$ python3 -q
>>> import numpy as np
>>> np.set_printoptions(precision=2, suppress=True, linewidth=100)
>>> F = np.array([[-1, 0, -3], [6, 0, -9], [5, 0, -12]])
>>> # null space of dimension 1
>>> left, s, VT = np.linalg.svd(F)
>>> s
array([16.98,  2.75,  0.  ])
>>> B = left[:, :2] @ np.diag(s[:2]) @ VT[:2]
>>> np.linalg.matrix_rank(B)
np.int64(2)
>>> round(float(np.linalg.norm(F - B, 2)), 2), s[2]
(0.0, np.float64(0.0))
>>> np.linalg.matrix_rank(F, rtol=0.05)
np.int64(2)
>>> hat = np.triu(np.array([[3, 5, -2], [1, -5, 5], [4, -2, 5]]), 1) + np.eye(3)
>>> B = hat @ F @ np.linalg.inv(hat)
>>> np.trace(B), np.trace(F)
(np.float64(-13.0), np.int64(-13))
>>> hat @ F - F @ hat
array([[ 20.,   5., -23.],
       [ 25., -30., -48.],
       [  0., -25.,  10.]])
>>> rk = np.linalg.matrix_rank(F)
>>> rk
np.int64(2)
>>> null = np.linalg.svd(F)[2][rk:].T
>>> print([int(np.linalg.matrix_rank(np.delete(F, i, axis=0))) for i in range(3)])
[2, 2, 2]
>>> print(F @ null)
[[0.]
 [0.]
 [0.]]
>>> null.shape
(3, 1)
>>> [int(np.linalg.matrix_rank(F[:i])) for i in range(1, len(F) + 1)]
[1, 2, 2]
>>> K = np.load("case7.npy")
>>> K
array([[3., 0., 0.],
       [0., 3., 2.],
       [0., 2., 3.]])
>>> # symmetric, so the eigenvalues are real
>>> (K - K.T) / 2
array([[0., 0., 0.],
       [0., 0., 0.],
       [0., 0., 0.]])
>>> round(np.linalg.det(K), 2)
np.float64(15.0)
>>> np.sort(np.abs(np.linalg.eigvals(K)))
array([1., 3., 5.])
>>> np.linalg.matrix_power(K, 4)
array([[ 81.,   0.,   0.],
       [  0., 313., 312.],
       [  0., 312., 313.]])
>>> np.allclose(K, K.T)
True
>>> K @ K
array([[ 9.,  0.,  0.],
       [ 0., 13., 12.],
       [ 0., 12., 13.]])
>>> vals, evecs = np.linalg.eigh(K)
>>> np.linalg.svd(K, compute_uv=False)
array([5., 3., 1.])
>>> print(vals.sum(), np.trace(K))
9.0 9.0
>>> Lm = np.linalg.cholesky(K)
>>> Lm @ Lm.T
array([[3., 0., 0.],
       [0., 3., 2.],
       [0., 2., 3.]])
>>> np.linalg.eigvalsh(K).min() > 0
np.True_
>>> np.round(np.prod(np.diag(Lm)) ** 2, 2), np.round(np.linalg.det(K), 2)
(np.float64(15.0), np.float64(15.0))
>>> print((K != 0).astype(int))
[[1 0 0]
 [0 1 1]
 [0 1 1]]
>>> print(np.flatnonzero(np.linalg.matrix_power((K != 0) + (K.T != 0) + np.eye(3), 3)[2]))
[1 2]
>>> np.sort(np.linalg.eigvals(K).real)
array([1., 3., 5.])
>>> print(K @ K)
[[ 9.  0.  0.]
 [ 0. 13. 12.]
 [ 0. 12. 13.]]
>>> B = K[0, 0] * K[1:] - np.outer(K[1:, 0], K[0])
>>> B
array([[0., 9., 6.],
       [0., 6., 9.]])
>>> np.linalg.matrix_rank(B), np.linalg.matrix_rank(K)
(np.int64(2), np.int64(3))
>>> M = np.load("test2.npy")
>>> M
array([[ 0, -2, -2],
       [ 0,  0,  1],
       [ 0,  0,  0]])
>>> left, s, VT = np.linalg.svd(M)
>>> np.argmax(s[:-1] / (s[1:] + 1e-6)) + 1
np.int64(2)
>>> B = left[:, :2] @ np.diag(s[:2]) @ VT[:2]
>>> np.round(np.abs(M - B).max(), 2)
np.float64(0.0)
>>> print(round(np.linalg.norm(M - B, 2), 2), s[2])
0.0 0.0
>>> np.linalg.matrix_rank(M, rtol=0.05)
np.int64(2)
>>> print(np.linalg.matrix_rank(B))
2
>>> B.round(2) + 0
array([[ 0., -2., -2.],
       [ 0.,  0.,  1.],
       [ 0.,  0.,  0.]])
>>> np.linalg.matrix_rank(M - M[0, 0] * np.eye(3))
np.int64(2)
>>> print([int(np.linalg.matrix_rank(np.linalg.matrix_power(M, p))) for p in range(1, 4)])
[2, 1, 0]
>>> np.linalg.matrix_power(M - np.diag(np.diag(M)), 3)
array([[0, 0, 0],
       [0, 0, 0],
       [0, 0, 0]])
>>> np.sort(np.linalg.eigvals(M))
array([0., 0., 0.])
>>> M @ M
array([[ 0,  0, -2],
       [ 0,  0,  0],
       [ 0,  0,  0]])
>>> feats = np.load("w.npy")
>>> feats
array([[-3.95, -1.15, -2.15, -1.87],
       [ 3.04, -2.04, -2.35, -2.47],
       [ 0.3 ,  1.21, -3.81,  2.99],
       [-0.3 , -4.25,  0.62,  2.54]])
>>> np.linalg.pinv(feats)
array([[-0.16,  0.12,  0.01, -0.01],
       [-0.05, -0.08,  0.05, -0.17],
       [-0.09, -0.09, -0.15,  0.02],
       [-0.07, -0.1 ,  0.12,  0.1 ]])
>>> np.round(feats @ feats.T, 2) + 0
array([[25.,  0.,  0.,  0.],
       [ 0., 25.,  0.,  0.],
       [ 0.,  0., 25.,  0.],
       [ 0.,  0.,  0., 25.]])
>>> print(np.linalg.svd(feats, compute_uv=False))
[5. 5. 5. 5.]
>>> x0 = np.array([-9, 2, 4, 1])
>>> rhs = feats @ x0
>>> rhs
array([ 22.79, -43.27, -12.56,  -0.72])
>>> np.linalg.solve(feats, rhs)
array([-9.,  2.,  4.,  1.])
>>> np.linalg.solve(feats.T, feats[3])
array([-0., -0.,  0.,  1.])
>>> u = np.array([1, -4, -6, 0])
>>> B = feats + np.outer(u, np.eye(4)[0])
>>> print(np.linalg.matrix_rank(B - feats))
1
>>> np.linalg.matrix_rank(np.linalg.inv(B) - np.linalg.inv(feats), tol=1e-8)
np.int64(1)
>>> round(np.linalg.det(B) / np.linalg.det(feats), 2), np.round(1 + np.linalg.solve(feats, u)[0], 2)
(np.float64(0.28), np.float64(0.28))
>>> print(B)
[[-2.95 -1.15 -2.15 -1.87]
 [-0.96 -2.04 -2.35 -2.47]
 [-5.7   1.21 -3.81  2.99]
 [-0.3  -4.25  0.62  2.54]]
>>> J = np.loadtxt("a.csv", delimiter=",")
>>> J
array([[-2.,  1., -1.],
       [ 2., -2., -2.],
       [ 2., -2., -2.],
       [ 0.,  2.,  1.]])
>>> B = np.c_[J[:, :2] @ np.array([[1, -8], [4, -9]]), np.array([2, -1, -1, -1])]
>>> B
array([[  2.,   7.,   2.],
       [ -6.,   2.,  -1.],
       [ -6.,   2.,  -1.],
       [  8., -18.,  -1.]])
>>> np.linalg.norm(np.linalg.qr(J)[0].T @ B, axis=0) ** 2 / ((B ** 2).sum(axis=0) + 1e-12)
array([1., 1., 1.])
>>> hat = B @ np.linalg.solve(B.T @ B, B.T)
>>> round(float(np.trace(hat)), 2)
3.0
>>> np.round((np.eye(4) - hat) @ B, 2) + 0
array([[0., 0., 0.],
       [0., 0., 0.],
       [0., 0., 0.],
       [0., 0., 0.]])
>>> np.allclose(hat @ hat, hat)
True
>>> hat.round(2) + 0
array([[1. , 0. , 0. , 0. ],
       [0. , 0.5, 0.5, 0. ],
       [0. , 0.5, 0.5, 0. ],
       [0. , 0. , 0. , 1. ]])
>>> s = 5 * 0.5 ** np.arange(3)
>>> rng = np.random.default_rng(74824)
>>> A = rng.normal(size=(10, 3)) * rng.permutation(s)
>>> A
array([[-0.12, -0.11,  2.  ],
       [ 1.14,  1.62,  1.52],
       [ 0.06, -4.24,  0.03],
       [ 0.86, -1.74,  0.24],
       [-0.81,  1.13,  3.8 ],
       [-0.12, -0.77, -0.03],
       [ 1.68,  3.14,  0.26],
       [ 0.09,  6.05, -0.36],
       [ 1.48, -2.73,  0.77],
       [-2.31,  2.71, -3.36]])
>>> d = np.linalg.norm(A[:, None] - A[None], axis=-1)
>>> print(d[:5, :5])
[[0.   2.19 4.58 2.6  2.29]
 [2.19 0.   6.14 3.61 3.04]
 [4.58 6.14 0.   2.63 6.61]
 [2.6  3.61 2.63 0.   4.87]
 [2.29 3.04 6.61 4.87 0.  ]]
>>> print(np.linalg.matrix_rank(d ** 2))
5
>>> m1 = np.load("layer18.npy")
>>> m1
array([[ 169, -100,  127],
       [-100,  107, -100],
       [ 127, -100,  155]])
>>> x0 = np.array([2, -1, -1])
>>> rhs = m1 @ x0
>>> rhs
array([ 311, -207,  199])
>>> np.round(np.linalg.solve(m1.T, m1[2]), 2) + 0
array([0., 0., 1.])
>>> np.round(np.linalg.solve(m1, m1[:, 2]), 2) + 0
array([0., 0., 1.])
>>> np.round(np.linalg.solve(m1, rhs + m1[:, 1]), 2) + 0
array([ 2.,  0., -1.])
>>> C = A[[7, 4]].astype(float)
>>> for _ in range(3):
...     idx = np.linalg.norm(A[:, None] - C, axis=-1).argmin(axis=1)
...     C = np.array([A[idx == j].mean(axis=0) for j in range(2)])
... 
>>> idx
array([1, 1, 1, 1, 1, 1, 0, 0, 1, 0])
>>> np.abs(C[1] - C[0]).argmax()
np.int64(1)
>>> vals, evecs = np.linalg.eigh(m1)
>>> x0 = np.array([2, -9, -7])
>>> evecs * np.abs(vals) @ evecs.T
array([[ 169., -100.,  127.],
       [-100.,  107., -100.],
       [ 127., -100.,  155.]])
>>> (np.sign(evecs[:, -1].round(6)) == np.sign(evecs[0, -1].round(6))).astype(int)
array([1, 0, 1])
>>> x0 @ m1 @ x0
np.int64(4382)
>>> print(np.abs(m1).sum(axis=1).max(), np.round(np.abs(vals).max(), 2))
396 366.28
>>> print(evecs * np.maximum(vals, 0) @ evecs.T)
[[ 169. -100.  127.]
 [-100.  107. -100.]
 [ 127. -100.  155.]]
>>> np.linalg.eigvalsh(m1[1:, 1:])
array([ 28.16, 233.84])
>>> print(round(x0 @ m1 @ x0 / (x0 @ x0), 2), round(float(vals[0]), 2), round(vals[-1], 2))
32.7 28.16 366.28
